In [1]: import numpy as np

In [2]: np.set_printoptions(suppress=True, linewidth=200)

In [3]: M = np.load("w.npy")

In [4]: print(M)
[[ 2 -2  2]
 [-2  1  2]
 [-1 -2 -2]
 [-2 -2  1]
 [ 1  1  2]]

In [5]: x = np.array([9, 1, 3])

In [6]: rhs = M @ x

In [7]: coef, lr = np.zeros(3), 1 / np.linalg.norm(M, 2) ** 2

In [8]: for i in range(300):
   ...:     coef -= lr * M.T @ (M @ coef - rhs)
   ...:     if i % 50 == 0: print(i, round(np.linalg.norm(M @ coef - rhs), 2))
   ...: 
0 7.92
50 0.0
100 0.0
150 0.0
200 0.0
250 0.0

In [9]: print(round(float(np.linalg.cond(M)), 2))
1.21

In [10]: x = np.array([1, 1, 2])

In [11]: rhs = M @ x

In [12]: np.round(np.linalg.pinv(M) @ M, 2) + 0
Out[12]: 
array([[1., 0., 0.],
       [0., 1., 0.],
       [0., 0., 1.]])

In [13]: print(rhs)
[ 4  3 -7 -2  6]

In [14]: rng = np.random.default_rng(326)

In [15]: rhs = rhs + 0.02 * rng.normal(size=5)

In [16]: rhs.round(2)
Out[16]: array([ 4.02,  3.  , -7.03, -2.01,  5.99])

In [17]: coef, *_ = np.linalg.lstsq(M, rhs)

In [18]: [round(float(np.linalg.norm(np.linalg.solve(M.T @ M + lam * np.eye(3), M.T @ rhs))), 2) for lam in (0, 1, 10, 100)]
Out[18]: [2.46, 2.33, 1.61, 0.39]

In [19]: coef.round(2)
Out[19]: array([1.01, 1.  , 2.  ])

In [20]: coef.round()
Out[20]: array([1., 1., 2.])

In [21]: P = M @ np.linalg.solve(M.T @ M, M.T)

In [22]: np.linalg.matrix_rank(np.eye(5) - P)
Out[22]: np.int64(2)

In [23]: np.round(P @ M[:, 1], 2)
Out[23]: array([-2.,  1., -2., -2.,  1.])

In [24]: np.allclose(P @ P, P)
Out[24]: True

In [25]: B = np.c_[M[:, :1] @ np.array([[4]]), np.array([0, 2, -2, 0, -1])]

In [26]: print(B)
[[ 8  0]
 [-8  2]
 [-4 -2]
 [-8  0]
 [ 4 -1]]

In [27]: np.linalg.matrix_rank(np.c_[M, B])
Out[27]: np.int64(4)

In [28]: np.round(np.linalg.lstsq(M, B[:, 0])[0], 2) + 0
Out[28]: array([4., 0., 0.])

In [29]: np.linalg.matrix_rank(B)
Out[29]: np.int64(2)

In [30]: x = np.array([3, 1])

In [31]: rhs = B @ x

In [32]: np.round(np.linalg.lstsq(B, rhs)[0], 2)
Out[32]: array([3., 1.])

In [33]: rhs
Out[33]: array([ 24, -22, -14, -24,  11])

In [34]: print(np.round(np.linalg.solve(B.T @ B, B.T @ rhs), 2))
[3. 1.]

In [35]: rhs = rhs + 0.05 * rng.normal(size=5)

In [36]: rhs.round(2)
Out[36]: array([ 23.98, -21.95, -13.97, -23.92,  10.96])

In [37]: coef, *_ = np.linalg.lstsq(B, rhs)

In [38]: print(coef.round())
[3. 1.]

In [39]: E = np.loadtxt("dump.csv", delimiter=",")

In [40]: E.round(2)
Out[40]: 
array([[ 0.12, -0.26,  0.13, -0.06,  0.14],
       [-0.26,  0.57, -0.34,  0.03, -0.24],
       [ 0.13, -0.34,  0.57,  0.07, -0.33],
       [-0.06,  0.03,  0.07,  0.99,  0.05],
       [ 0.14, -0.24, -0.33,  0.05,  0.75]])

In [41]: labels = rng.permutation(5)

In [42]: print(labels)
[4 1 3 0 2]

In [43]: B = E[labels][:, labels]

In [44]: np.round(np.linalg.det(B), 2), round(np.linalg.det(E[labels]), 2)
Out[44]: (np.float64(-0.0), np.float64(0.0))

In [45]: print(np.round(np.sort(np.abs(np.linalg.eigvals(B))), 2) + 0)
[0. 0. 1. 1. 1.]

In [46]: round(np.trace(B), 2)
Out[46]: np.float64(3.0)

In [47]: u = np.array([1, 2, 2])

In [48]: np.round(np.polyval(u, E[3]), 2)
Out[48]: array([1.88, 2.07, 2.14, 4.95, 2.11])

In [49]: np.round(np.cross(E[3, :3], E[4, :3]), 2) + 0
Out[49]: array([ 0.  , -0.01,  0.01])

In [50]: print(np.round(np.correlate(E[3], E[4], "full"), 2))
[-0.05  0.02  0.07  0.75  0.05 -0.33 -0.25  0.13  0.01]

In [51]: W1 = np.array([[2, 4, 2, 8, 1, 4],
    ...:     [9, 5, 7, 3, 6, 3],
    ...:     [5, 8, 0, 1, 6, 6],
    ...:     [3, 5, 0, 3, 5, 6],
    ...:     [5, 6, 6, 6, 8, 6]])

In [52]: coef = np.array([7, 0, 1, 8, 8, 1])

In [53]: H = np.maximum(E @ W1 + coef, 0)

In [54]: (H > 0).mean(axis=0)
Out[54]: array([1. , 0.8, 0.8, 1. , 1. , 0.8])

In [55]: W2 = np.array([[2, 2], [1, 0], [1, 3], [3, 0], [1, 2], [1, 3]])

In [56]: print(W1 @ W2)
[[39 24]
 [48 60]
 [33 40]
 [31 34]
 [54 62]]

In [57]: (H @ W2).round(6).argmax(axis=1)
Out[57]: array([0, 0, 0, 0, 0])

In [58]: Uu, sig, VT = np.linalg.svd(E)

In [59]: vecs = VT[:(sig > 1e-8).sum()]

In [60]: x = E[1] + 2 * E[3] + rng.integers(2) * np.eye(5)[2]

In [61]: x.round(2)
Out[61]: array([-0.39,  0.64,  0.79,  2.01, -0.14])

In [62]: np.round(np.linalg.norm(x - vecs.T @ vecs @ x), 2)
Out[62]: np.float64(0.66)

In [63]: Uu, sig, VT = np.linalg.svd(E)

In [64]: np.argmax(sig[:-1] / (sig[1:] + 1e-6)) + 1
Out[64]: np.int64(3)

In [65]: sig.round(2) + 0
Out[65]: array([1., 1., 1., 0., 0.])

In [66]: B = Uu[:, :3] @ np.diag(sig[:3]) @ VT[:3]

In [67]: round(np.linalg.norm(E - B, 2), 2), round(float(sig[3]), 2)
Out[67]: (np.float64(0.0), 0.0)

In [68]: np.linalg.matrix_rank(B)
Out[68]: np.int64(3)

In [69]: B = np.array([[1, 2, 1, 1], [-1, 1, 1, -1], [-2, 0, 1, 0], [-2, -2, -2, -2]])

In [70]: feats = B - B.T

In [71]: feats
Out[71]: 
array([[ 0,  3,  3,  3],
       [-3,  0,  1,  1],
       [-3, -1,  0,  2],
       [-3, -1, -2,  0]])

In [72]: labels = rng.permutation(4)

In [73]: B = feats[:, labels] * rng.choice([-1, 1], 4)

In [74]: B
Out[74]: 
array([[ 0,  3, -3, -3],
       [ 3,  0, -1, -1],
       [ 3, -1, -2,  0],
       [ 3, -1,  0,  2]])

In [75]: Uu, _, VT = np.linalg.svd(feats.T @ B)

In [76]: np.round(np.linalg.lstsq(feats, B)[0], 2) + 0
Out[76]: 
array([[-1.,  0.,  0.,  0.],
       [ 0.,  1.,  0.,  0.],
       [ 0.,  0.,  0., -1.],
       [ 0.,  0., -1.,  0.]])

In [77]: np.round(Uu @ VT, 2) + 0
Out[77]: 
array([[-1.,  0.,  0.,  0.],
       [ 0.,  1.,  0.,  0.],
       [ 0.,  0.,  0., -1.],
       [ 0.,  0., -1.,  0.]])

In [78]: P = np.triu(np.array([[4, 0, -4, 2], [-3, -3, 1, -5], [-5, -2, -3, -1], [3, 1, 2, -1]]), 1) + np.eye(4)

In [79]: B = P @ feats @ np.linalg.inv(P)

In [80]: np.linalg.matrix_rank(B)
Out[80]: np.int64(4)

In [81]: np.trace(B), np.trace(feats)
Out[81]: (np.float64(0.0), np.int64(0))

In [82]: np.round(np.linalg.det(B), 2)
Out[82]: np.float64(36.0)

In [83]: np.round(np.poly(B), 2) + 0
Out[83]: array([ 1.,  0., 33.,  0., 36.])

In [84]: O, Rm = np.linalg.qr(feats)

In [85]: round(abs(Rm[0, 0]), 2), round(np.linalg.norm(feats[:, 0]), 2)
Out[85]: (np.float64(5.2), np.float64(5.2))

In [86]: np.round(O @ Rm, 2) + 0
Out[86]: 
array([[ 0.,  3.,  3.,  3.],
       [-3.,  0.,  1.,  1.],
       [-3., -1.,  0.,  2.],
       [-3., -1., -2.,  0.]])

In [87]: np.round(np.abs(np.diag(Rm)), 2)
Out[87]: array([5.2 , 3.11, 1.62, 1.38])

In [88]: np.trace(O @ O.T)
Out[88]: np.float64(4.0)
